$ python3 -q
>>> import numpy as np
>>> import numpy.linalg as la
>>> np.set_printoptions(precision=2, suppress=True, linewidth=120)
>>> F = np.load("run6.npy")
>>> F
array([[ 0,  8, -8,  4],
       [-8,  0, -3,  0],
       [ 8,  3,  0, -4],
       [-4,  0,  4,  0]])
>>> np.allclose(F, F.T)
False
>>> (F - F.T) / 2
array([[ 0.,  8., -8.,  4.],
       [-8.,  0., -3.,  0.],
       [ 8.,  3.,  0., -4.],
       [-4.,  0.,  4.,  0.]])
>>> np.trace(F)
np.int64(0)
>>> F @ F
array([[-144,  -24,   -8,   32],
       [ -24,  -73,   64,  -20],
       [  -8,   64,  -89,   32],
       [  32,  -20,   32,  -32]])
>>> round(float(np.abs(la.eigvals(F)).max()), 2)
12.52
>>> Z = np.sign(np.array([[4, -5, 2, 5], [-3, 4, -3, 8], [-9, 4, 2, -7], [8, -3, -8, 8]]))
>>> A2 = (np.tril(Z, -1) + np.eye(4)) @ (np.triu(Z, 1) + np.eye(4))
>>> evals = np.array([2, 3, 1, 0])
>>> A = np.rint(A2 * evals @ la.inv(A2)) + 0
>>> A
array([[ 1.,  1., -5., -3.],
       [ 2.,  0.,  6.,  2.],
       [ 2., -1.,  8.,  3.],
       [-2.,  1., -8., -3.]])
>>> r = la.matrix_rank(A)
>>> r
np.int64(3)
>>> N = la.svd(A)[2][r:].T
>>> [int(la.matrix_rank(A[:, :j + 1])) for j in range(4)]
[1, 2, 3, 3]
>>> [int(la.matrix_rank(A[:i])) for i in range(1, len(A) + 1)]
[1, 2, 3, 3]
>>> np.round(N @ N.T, 2) + 0
array([[ 0.17,  0.  , -0.17,  0.33],
       [ 0.  ,  0.  ,  0.  ,  0.  ],
       [-0.17,  0.  ,  0.17, -0.33],
       [ 0.33,  0.  , -0.33,  0.67]])
>>> np.round(A @ N, 2) + 0
array([[0.],
       [0.],
       [0.],
       [0.]])
>>> np.round(N[:, 0] / N[np.abs(N[:, 0]).round(6).argmax(), 0], 2) + 0
array([ 0.5,  0. , -0.5,  1. ])
>>> N.shape
(4, 1)
>>> la.matrix_rank(A.T @ A), la.matrix_rank(A @ A.T)
(np.int64(3), np.int64(3))
>>> r0 = np.array([3, 1, 3])
>>> np.polyval(r0, A[1])
array([ 17.,   3., 117.,  17.])
>>> np.correlate(A[1], A[3], "full")
array([ -6., -16., -16., -58., -10., -10.,  -4.])
>>> np.array([np.convolve(row, r0, "same") for row in A])
array([[  4., -11., -11., -18.],
       [  2.,  24.,  12.,  20.],
       [ -1.,  29.,  14.,  27.],
       [  1., -29., -14., -27.]])
>>> proj = np.triu(np.array([[1, 0, 1, 1], [0, 0, 0, 2], [2, 0, 1, 1], [0, 2, 2, 1]]), 1) + np.eye(4)
>>> A2 = proj @ F @ la.inv(proj)
>>> np.round(np.poly(A2), 2) + 0
array([   1.,    0.,  169.,    0., 1936.])
>>> proj @ F - F @ proj
array([[  4.,   3.,   4., -12.],
       [ -8.,   0.,  16.,  11.],
       [ -4.,   0.,  -4., -14.],
       [  0.,   0.,   4.,   0.]])
>>> la.matrix_rank(A2)
np.int64(4)
